% python3 -q
>>> import numpy as np
>>> np.set_printoptions(precision=2, suppress=True, linewidth=140, sign=" ")
>>> rd = lambda a: np.round(a, 2) + 0
>>> K = np.loadtxt("data.csv", delimiter=",")
>>> K
array([[  0.,   8.,  -7.,  -2.,   4.,  -6.,  -3.,   4.,  -6.],
       [ -8.,   0.,  -3.,  -4.,   4.,  -4.,  -9.,   5.,  -3.],
       [  7.,   3.,   0.,  -3.,   0.,   7.,  -2.,  -6.,  -1.],
       [  2.,   4.,   3.,   0.,   3.,  -4.,   0.,  -1.,  -4.],
       [ -4.,  -4.,   0.,  -3.,   0.,  -3.,   6.,  -2.,   2.],
       [  6.,   4.,  -7.,   4.,   3.,   0.,  -5.,  -2.,  -3.],
       [  3.,   9.,   2.,   0.,  -6.,   5.,   0.,   2.,   6.],
       [ -4.,  -5.,   6.,   1.,   2.,   2.,  -2.,   0.,  10.],
       [  6.,   3.,   1.,   4.,  -2.,   3.,  -6., -10.,   0.]])
>>> # skew-symmetric
>>> np.unique(K.round(6), axis=0).shape
(9, 9)
>>> np.abs(np.diag(np.linalg.qr(K)[1])) > 1e-9
array([ True,  True,  True,  True,  True,  True,  True,  True, False])
>>> Uu, s, vt = np.linalg.svd(K)
>>> np.argmax(s[:-1] / (s[1:] + 1e-6)) + 1
np.int64(8)
>>> rd(s)
array([ 22.76,  22.76,  12.96,  12.96,   7.7 ,   7.7 ,   5.35,   5.35,   0.  ])
>>> A2 = Uu[:, :8] @ np.diag(s[:8]) @ vt[:8]
>>> np.linalg.matrix_rank(K, rtol=0.05)
np.int64(8)
>>> rd(np.abs(K - A2).max())
np.float64(0.0)
>>> rd(A2)
array([[  0.,   8.,  -7.,  -2.,   4.,  -6.,  -3.,   4.,  -6.],
       [ -8.,   0.,  -3.,  -4.,   4.,  -4.,  -9.,   5.,  -3.],
       [  7.,   3.,   0.,  -3.,   0.,   7.,  -2.,  -6.,  -1.],
       [  2.,   4.,   3.,   0.,   3.,  -4.,   0.,  -1.,  -4.],
       [ -4.,  -4.,   0.,  -3.,   0.,  -3.,   6.,  -2.,   2.],
       [  6.,   4.,  -7.,   4.,   3.,   0.,  -5.,  -2.,  -3.],
       [  3.,   9.,   2.,   0.,  -6.,   5.,   0.,   2.,   6.],
       [ -4.,  -5.,   6.,   1.,   2.,   2.,  -2.,   0.,  10.],
       [  6.,   3.,   1.,   4.,  -2.,   3.,  -6., -10.,   0.]])
>>> rd(np.linalg.norm(K - A2) / np.linalg.norm(K))
np.float64(0.0)
>>> J = np.load("w.npy")
>>> J
array([[ 2,  5,  4, -1,  1,  4, -2, -5],
       [ 0, -1, -1, -3,  4,  1,  4,  3],
       [ 0,  0, -2, -2,  3, -1,  0, -5],
       [ 0,  0,  0,  1,  2, -5,  1, -5],
       [ 0,  0,  0,  0,  2,  0, -3,  5],
       [ 0,  0,  0,  0,  0, -4, -3,  5],
       [ 0,  0,  0,  0,  0,  0, -5,  5],
       [ 0,  0,  0,  0,  0,  0,  0,  2]])
>>> # triangular
>>> np.count_nonzero(J)
np.int64(34)
>>> J.sum(axis=1)
array([ 8,  7, -7, -6,  4, -2,  0,  2])
>>> J.shape
(8, 8)
>>> J[:, 8]
Traceback (most recent call last):
  File "<python-input-22>", line 1, in <module>
    J[:, 8]
    ~^^^^^^
IndexError: index 8 is out of bounds for axis 1 with size 8
>>> J.sum(axis=0)
array([ 2,  4,  1, -5, 12, -5, -8,  5])
>>> np.abs(J).max()
np.int64(5)
>>> rd(J.mean(axis=0))
array([ 0.25,  0.5 ,  0.12, -0.62,  1.5 , -0.62, -1.  ,  0.62])
>>> Q, V = np.linalg.qr(J[:, :7])[0], np.linalg.qr(J[:, 7:])[0]
>>> s = np.linalg.svd(Q.T @ V, compute_uv=False)
>>> rd(np.linalg.norm(Q @ Q.T - V @ V.T, 2))
np.float64(1.0)
>>> rd(np.degrees(np.arccos(s.clip(0, 1))))
array([ 9.01])
>>> [int(np.linalg.matrix_rank(np.linalg.matrix_power(J, p))) for p in range(1, 9)]
[8, 8, 8, 8, 8, 8, 8, 8]
>>> J @ J
array([[  4,   5,  -5, -26,  34,  -2,  10,  -5],
       [  0,   1,   3,   2,  -5,  11, -42,  68],
       [  0,   0,   4,   2,  -4,  16,  -8,  20],
       [  0,   0,   0,   1,   6,  15,   5, -25],
       [  0,   0,   0,   0,   4,   0,   9,   5],
       [  0,   0,   0,   0,   0,  16,  27, -25],
       [  0,   0,   0,   0,   0,   0,  25, -15],
       [  0,   0,   0,   0,   0,   0,   0,   4]])
>>> np.prod(np.diag(J)), rd(np.linalg.det(J))
(np.int64(320), np.float64(320.0))
>>> G = J.T @ J
>>> np.allclose(G, G.T)
True
>>> G
array([[  4,  10,   8,  -2,   2,   8,  -4, -10],
       [ 10,  26,  21,  -2,   1,  19, -14, -28],
       [  8,  21,  21,   3,  -6,  17, -12, -13],
       [ -2,  -2,   3,  15, -17, -10,  -9,   1],
       [  2,   1,  -6, -17,  34,  -5,  10,  -8],
       [  8,  19,  17, -10,  -5,  59,   3,  -7],
       [ -4, -14, -12,  -9,  10,   3,  64, -38],
       [-10, -28, -13,   1,  -8,  -7, -38, 163]])
>>> (J @ J.T).shape
(8, 8)
>>> np.diag(G)
array([   4,   26,   21,   15,   34,   59,   64,  163])
>>> rd(np.linalg.eigvalsh(G)[::-1])
array([ 182.76,   87.88,   60.64,   40.06,   11.98,    2.57,    0.12,    0.  ])
>>> rd(np.linalg.svd(J, compute_uv=False) ** 2)
array([ 182.76,   87.88,   60.64,   40.06,   11.98,    2.57,    0.12,    0.  ])
>>> x0 = np.array([0, 6, 6, 9, 7, 2, 3, 1])
>>> G @ np.eye(8)[1]
array([ 10.,  26.,  21.,  -2.,   1.,  19., -14., -28.])
>>> G * x0
array([[   0,   60,   48,  -18,   14,   16,  -12,  -10],
       [   0,  156,  126,  -18,    7,   38,  -42,  -28],
       [   0,  126,  126,   27,  -42,   34,  -36,  -13],
       [   0,  -12,   18,  135, -119,  -20,  -27,    1],
       [   0,    6,  -36, -153,  238,  -10,   30,   -8],
       [   0,  114,  102,  -90,  -35,  118,    9,   -7],
       [   0,  -84,  -72,  -81,   70,    6,  192,  -38],
       [   0, -168,  -78,    9,  -56,  -14, -114,  163]])
>>> G @ (2 * x0)
array([ 196,  478,  444,  -48,  134,  422,  -14, -516])
>>> F = np.load("test13.npy")
>>> F
array([[ 1,  0,  0,  0],
       [ 1,  1,  0,  0],
       [ 2,  5,  1,  0],
       [ 3, -2,  2,  1]])
>>> Uu, s, vt = np.linalg.svd(F)
>>> np.argmax(s[:-1] / (s[1:] + 1e-6)) + 1
np.int64(3)
>>> rd(s)
array([ 5.65,  4.3 ,  0.72,  0.06])
>>> A2 = Uu[:, :3] @ np.diag(s[:3]) @ vt[:3]
>>> rd(np.linalg.norm(F - A2) / np.linalg.norm(F))
np.float64(0.01)
>>> rd(np.abs(F - A2).max())
np.float64(0.04)
>>> rd(A2)
array([[ 1.  ,  0.  , -0.01,  0.04],
       [ 1.  ,  1.  ,  0.01, -0.04],
       [ 2.  ,  5.  ,  1.  ,  0.01],
       [ 3.  , -2.  ,  2.  ,  1.  ]])
>>> arr = np.load("a.npy")
>>> arr
array([[-2,  1,  0,  2, -1, -1,  0, -2,  0,  0],
       [ 0, -1,  1, -2, -1,  0,  2,  2,  0,  1],
       [ 0, -1, -2, -1,  1, -1,  0,  0,  1,  2],
       [-1,  1, -1,  0, -2,  2, -2, -1,  0, -2],
       [ 2, -1, -2,  1,  0, -2,  1,  2, -1,  1],
       [ 0, -2, -2, -1,  0,  0, -1,  2, -1, -2],
       [ 0,  0,  2, -2, -1,  0,  2, -1,  1,  1],
       [-2, -2,  3, -4, -4, -1,  6,  4,  0,  3]])
>>> # looks like rank 7
>>> rd(arr @ np.linalg.pinv(arr) @ arr)
array([[-2.,  1.,  0.,  2., -1., -1.,  0., -2.,  0.,  0.],
       [ 0., -1.,  1., -2., -1.,  0.,  2.,  2.,  0.,  1.],
       [ 0., -1., -2., -1.,  1., -1.,  0.,  0.,  1.,  2.],
       [-1.,  1., -1.,  0., -2.,  2., -2., -1.,  0., -2.],
       [ 2., -1., -2.,  1.,  0., -2.,  1.,  2., -1.,  1.],
       [ 0., -2., -2., -1.,  0.,  0., -1.,  2., -1., -2.],
       [ 0.,  0.,  2., -2., -1.,  0.,  2., -1.,  1.,  1.],
       [-2., -2.,  3., -4., -4., -1.,  6.,  4.,  0.,  3.]])
>>> rd(np.trace(np.linalg.pinv(arr) @ arr))
np.float64(7.0)
>>> M = np.loadtxt("out14.csv", delimiter=",")
>>> M
array([[-1. , -0.1,  0.1, -1.2, -2.2],
       [ 0.6,  1. , -0.4,  0.1, -0.5],
       [ 0.5,  2. , -0.5,  0.1, -1.2],
       [ 0.2, -0.8,  1.2,  0.8, -2.1],
       [-1.5,  0.3,  0.5, -2.5, -0.3],
       [-1.3, -0.1,  0.4,  0.3,  0.9],
       [ 0.5,  1.3,  0.2, -1.7,  1.3],
       [ 0. ,  1. , -0.7,  0.7,  2.4],
       [ 1. , -0.3,  0.2, -1.3,  2. ],
       [-0.7,  2.4, -1.6,  1.3,  0.1],
       [-2.3,  0. , -0.4,  0.5,  2. ],
       [-0.1,  0.1, -1.2,  0.8,  0.3],
       [-0.2, -1.3,  0.9, -0.7,  1.2],
       [-1.8, -1.1,  0.4, -0.2,  1.2],
       [-0.3, -0.9, -0.5,  1. , -1.4],
       [-1.1,  0. , -1.4, -0.9,  0.8],
       [-0.4, -0.1,  0.7,  0.2,  1.1],
       [-1.4, -0.6,  1.1,  0.4, -0.4],
       [-0.4, -2. ,  0.2, -0.1, -0.5],
       [-1. ,  0.6,  0.4, -0.8,  0.4],
       [ 1. ,  0.3, -1.5,  2.4, -1. ],
       [ 0.5,  1.2,  0.3, -1.6, -3. ],
       [-1. , -0.3, -0.2,  1.5, -0.6],
       [ 0. ,  0.5,  0.9,  0.4, -1. ],
       [-0.1, -0.3, -1.5,  0. , -0.8],
       [-0.9,  0.4, -0.6,  0.4,  0.9],
       [ 2.4, -1.5, -2.4, -7.8, -3.3],
       [-1.5,  1.2, -2. ,  1.2,  0. ]])
>>> rng = np.random.default_rng(6454)
>>> lab = rng.permutation(5)
>>> A2 = M[:, lab] * rng.choice([-1, 1], 5)
>>> A2
array([[ 1.2,  2.2, -0.1, -1. ,  0.1],
       [-0.1,  0.5,  1. ,  0.6, -0.4],
       [-0.1,  1.2,  2. ,  0.5, -0.5],
       [-0.8,  2.1, -0.8,  0.2,  1.2],
       [ 2.5,  0.3,  0.3, -1.5,  0.5],
       [-0.3, -0.9, -0.1, -1.3,  0.4],
       [ 1.7, -1.3,  1.3,  0.5,  0.2],
       [-0.7, -2.4,  1. ,  0. , -0.7],
       [ 1.3, -2. , -0.3,  1. ,  0.2],
       [-1.3, -0.1,  2.4, -0.7, -1.6],
       [-0.5, -2. ,  0. , -2.3, -0.4],
       [-0.8, -0.3,  0.1, -0.1, -1.2],
       [ 0.7, -1.2, -1.3, -0.2,  0.9],
       [ 0.2, -1.2, -1.1, -1.8,  0.4],
       [-1. ,  1.4, -0.9, -0.3, -0.5],
       [ 0.9, -0.8,  0. , -1.1, -1.4],
       [-0.2, -1.1, -0.1, -0.4,  0.7],
       [-0.4,  0.4, -0.6, -1.4,  1.1],
       [ 0.1,  0.5, -2. , -0.4,  0.2],
       [ 0.8, -0.4,  0.6, -1. ,  0.4],
       [-2.4,  1. ,  0.3,  1. , -1.5],
       [ 1.6,  3. ,  1.2,  0.5,  0.3],
       [-1.5,  0.6, -0.3, -1. , -0.2],
       [-0.4,  1. ,  0.5,  0. ,  0.9],
       [-0. ,  0.8, -0.3, -0.1, -1.5],
       [-0.4, -0.9,  0.4, -0.9, -0.6],
       [ 7.8,  3.3, -1.5,  2.4, -2.4],
       [-1.2, -0. ,  1.2, -1.5, -2. ]])
>>> Uu, _, vt = np.linalg.svd(M.T @ A2)
>>> lab
array([ 3,  4,  1,  0,  2])
>>> rd(Uu @ vt)
array([[ 0.,  0.,  0.,  1.,  0.],
       [ 0.,  0.,  1.,  0.,  0.],
       [ 0.,  0.,  0.,  0.,  1.],
       [-1.,  0.,  0.,  0.,  0.],
       [ 0., -1.,  0.,  0.,  0.]])
>>> u, r1 = M[26], M[16]
>>> rd(u @ r1)
np.float64(-7.68)
>>> p = (u @ r1) / (u @ u) * u
>>> rd(r1 - p)
array([-0.18, -0.23,  0.48, -0.5 ,  0.8 ])
>>> rd(p)
array([-0.22,  0.13,  0.22,  0.7 ,  0.3 ])
>>> D = np.linalg.norm(M[:, None] - M[None], axis=-1)
>>> D.mean(axis=1).argmax()
np.int64(26)
>>> np.unravel_index(D.round(6).argmax(), D.shape)
(np.int64(10), np.int64(26))
>>> X = np.loadtxt("layer5.csv", delimiter=",")
>>> X
array([[  0.,  -2.,   3.,   1.,   1.,   0.,   0.,   2.,   3.,  -1.],
       [  2.,  -4.,   0.,   3.,  -2.,   3.,   1.,   4.,   1.,  -2.],
       [  1.,  -3.,   2.,   2.,  -2.,   6.,   1.,   6.,   4.,  -5.],
       [  2.,  -5.,   3.,   3.,   0.,   3.,   1.,   3.,   3.,  -3.],
       [  2.,  -4.,   1.,   3.,   0.,   5.,   0.,   3.,   3.,  -3.],
       [  0.,  -6.,  -2.,   4.,  -2.,   7.,  -3.,   5.,   3.,  -3.],
       [  0.,  -8.,   1.,   3.,  -4.,   8.,  -6.,   4.,   3.,  -2.],
       [  0.,  -8.,   1.,   2.,  -5.,   9.,  -8.,   4.,   6.,  -3.],
       [  2.,  -6.,   1.,   0.,  -2.,   7.,  -7.,   5.,   4.,  -6.],
       [  4.,  -8.,   3.,  -1.,   0.,   6.,  -7.,   8.,   4.,  -8.],
       [  3.,  -8.,   5.,  -4.,   3.,   5.,  -6.,   7.,   3., -10.],
       [  2.,  -6.,   6.,  -5.,   4.,   4.,  -5.,   8.,   3.,  -8.],
       [  0.,  -8.,   7.,  -6.,   4.,   6.,  -4.,   8.,   1.,  -6.],
       [  2.,  -5.,   8.,  -3.,   5.,   5.,  -2.,  11.,   0.,  -4.],
       [  4.,  -8.,  10.,   0.,   5.,   4.,   0.,  12.,   1.,  -3.],
       [  7.,  -5.,  13.,   3.,   8.,   5.,  -1.,  13.,  -2.,  -2.],
       [  4.,  -3.,  12.,   3.,   8.,   7.,  -1.,  11.,  -4.,  -2.],
       [  3.,  -6.,  14.,   5.,   9.,   4.,  -4.,   9.,  -1.,  -3.],
       [  0.,  -8.,  17.,   7.,  10.,   5.,  -3.,  11.,  -4.,  -4.],
       [  3., -10.,  17.,   4.,   9.,   5.,  -6.,  12.,  -1.,  -6.],
       [  0., -13.,  14.,   6.,  11.,   6.,  -4.,  11.,  -1.,  -9.],
       [  0., -15.,  17.,   6.,   8.,   8.,  -4.,  14.,   0.,  -6.],
       [  3., -16.,  19.,   4.,  11.,   8.,  -5.,  14.,   1.,  -8.],
       [  1., -13.,  21.,   1.,  13.,  11.,  -5.,  15.,   2.,  -9.],
       [  0., -15.,  22.,   2.,  13.,   9.,  -7.,  18.,   2.,  -7.],
       [  1., -15.,  24.,   0.,  15.,   7.,  -5.,  15.,   1.,  -7.],
       [  0., -18.,  27.,  -3.,  15.,   9.,  -2.,  14.,  -1.,  -4.],
       [ -1., -21.,  27.,  -4.,  12.,  10.,  -5.,  11.,  -3.,  -5.],
       [  2., -22.,  30.,  -4.,  12.,  13.,  -7.,  10.,   0.,  -5.],
       [  3., -24.,  30.,  -2.,  12.,  14.,  -8.,  11.,   0.,  -3.]])
>>> D = np.linalg.norm(X[:, None] - X[None], axis=-1)
>>> D.mean(axis=1).argmax()
np.int64(29)
>>> (D + 1e9 * np.eye(30)).round(6).argmin(axis=1)
array([  3,   4,   4,   4,   3,   6,   7,   6,   9,   8,  11,  10,  11,  14,  13,  16,  15,  18,  17,  18,  21,  22,  21,  24,  23,  24,
        27,  28,  29,  28])
